$ python -q
>>> import numpy as np
>>> np.set_printoptions(precision=2, suppress=True, linewidth=160, floatmode="fixed")
>>> rd = lambda a: np.round(a, 2) + 0
>>> m1 = np.loadtxt("a.csv", delimiter=",")
>>> m1
array([[ 0.63,  1.39,  1.37,  3.43],
       [ 0.38,  0.68,  0.71,  1.77],
       [ 1.00,  2.10,  2.07,  5.11],
       [-0.33, -0.69, -0.64, -1.60],
       [-0.93, -2.14, -2.07, -5.02],
       [ 0.58,  1.39,  1.33,  3.38],
       [ 0.31,  0.69,  0.70,  1.65],
       [-0.96, -2.17, -2.14, -5.11],
       [-0.80, -2.04, -2.17, -5.07],
       [-0.36, -0.73, -0.74, -1.65],
       [ 0.56,  1.39,  1.36,  3.43],
       [-0.55, -1.43, -1.39, -3.42],
       [ 0.90,  2.17,  2.13,  5.06],
       [ 0.86,  2.18,  2.08,  5.16],
       [ 0.58,  1.44,  1.45,  3.40],
       [ 0.02, -0.10,  0.02,  0.03],
       [-0.58, -1.40, -1.40, -3.51],
       [-0.59, -1.43, -1.41, -3.36],
       [ 0.05, -0.05, -0.10,  0.03],
       [ 0.33,  0.71,  0.62,  1.70],
       [ 0.34,  0.70,  0.79,  1.71],
       [ 0.25,  0.78,  0.76,  1.70],
       [ 0.66,  1.38,  1.29,  3.37]])
>>> W2 = m1[[0, 13]].astype(float)
>>> for _ in range(3):
...     labels = np.linalg.norm(m1[:, None] - W2, axis=-1).argmin(axis=1)
...     W2 = np.array([m1[labels == j].mean(axis=0) for j in range(2)])
... 
>>> labels
array([1, 1, 1, 0, 0, 1, 1, 0, 0, 0, 1, 0, 1, 1, 1, 0, 0, 0, 0, 1, 1, 1, 1])
>>> np.abs(W2[1] - W2[0]).argmax()
np.int64(3)
>>> rd(W2[1] - W2[0])
array([1.07, 2.53, 2.49, 6.01])
>>> Ac = m1 - m1.mean(axis=0)
>>> vecs = np.linalg.svd(Ac)[2][:1]
>>> A2 = Ac - Ac @ vecs.T @ vecs
>>> rd(A2.std(axis=0))
array([0.05, 0.04, 0.05, 0.02])
>>> rd(np.diag(vecs.T @ vecs))
array([0.02, 0.13, 0.12, 0.73])
>>> rd(np.linalg.norm(A2) / np.linalg.norm(Ac))
np.float64(0.02)
>>> np.linalg.norm(A2, axis=1).round(6).argmax()
np.int64(8)
>>> rd((Ac @ vecs.T).std(axis=0))
array([3.96])
>>> Uu, sv, VT = np.linalg.svd(m1)
>>> rd(sv)
array([19.21,  0.28,  0.22,  0.19])
>>> A2 = Uu[:, :1] @ np.diag(sv[:1]) @ VT[:1]
>>> rd(np.linalg.norm(m1 - A2, 2)), rd(sv[1])
(np.float64(0.28), np.float64(0.28))
>>> np.linalg.matrix_rank(A2)
np.int64(1)
>>> rd(np.abs(m1 - A2).max())
np.float64(0.1)
>>> np.linalg.matrix_rank(m1, rtol=0.05)
np.int64(1)
>>> Ac = m1 - m1.mean(axis=0)
>>> Uu, sv, VT = np.linalg.svd(Ac, full_matrices=False)
>>> rd(sv)
array([18.98,  0.26,  0.22,  0.18])
>>> np.abs(Uu[:, 0]).argmax()
np.int64(7)
>>> np.searchsorted(np.cumsum(sv ** 2) / (sv ** 2).sum(), 0.9) + 1
np.int64(1)
>>> (np.sign(Uu[:, 0]) == np.sign(Uu[0, 0])).astype(int)
array([1, 1, 1, 0, 0, 1, 1, 0, 0, 0, 1, 0, 1, 1, 1, 0, 0, 0, 0, 1, 1, 1, 1])
>>> np.linalg.matrix_rank(Ac)
np.int64(4)
>>> A2 = np.array([[1, 2, 0, 1, 1, 2, 1, 2, 1],
...     [0, 1, 0, 1, 0, 2, 1, 1, 2],
...     [2, 2, 1, 2, 2, 0, 0, 2, 1],
...     [1, 0, 0, 2, 2, 0, 1, 2, 1],
...     [2, 2, 0, 0, 0, 2, 1, 2, 1],
...     [1, 0, 2, 2, 0, 1, 1, 0, 0],
...     [1, 1, 0, 0, 0, 0, 0, 0, 1],
...     [2, 2, 0, 1, 2, 2, 0, 2, 1],
...     [0, 0, 2, 2, 1, 2, 2, 0, 0]])
>>> A = np.triu(A2)
>>> A
array([[1, 2, 0, 1, 1, 2, 1, 2, 1],
       [0, 1, 0, 1, 0, 2, 1, 1, 2],
       [0, 0, 1, 2, 2, 0, 0, 2, 1],
       [0, 0, 0, 2, 2, 0, 1, 2, 1],
       [0, 0, 0, 0, 0, 2, 1, 2, 1],
       [0, 0, 0, 0, 0, 1, 1, 0, 0],
       [0, 0, 0, 0, 0, 0, 0, 0, 1],
       [0, 0, 0, 0, 0, 0, 0, 2, 1],
       [0, 0, 0, 0, 0, 0, 0, 0, 0]])
>>> vec = np.array([6, 0, 3, 0, 9, 3, 8, 6, 5])
>>> A @ np.ones(9)
array([11.00,  8.00,  8.00,  8.00,  6.00,  2.00,  1.00,  3.00,  0.00])
>>> A * vec
array([[ 6,  0,  0,  0,  9,  6,  8, 12,  5],
       [ 0,  0,  0,  0,  0,  6,  8,  6, 10],
       [ 0,  0,  3,  0, 18,  0,  0, 12,  5],
       [ 0,  0,  0,  0, 18,  0,  8, 12,  5],
       [ 0,  0,  0,  0,  0,  6,  8, 12,  5],
       [ 0,  0,  0,  0,  0,  3,  8,  0,  0],
       [ 0,  0,  0,  0,  0,  0,  0,  0,  5],
       [ 0,  0,  0,  0,  0,  0,  0, 12,  5],
       [ 0,  0,  0,  0,  0,  0,  0,  0,  0]])
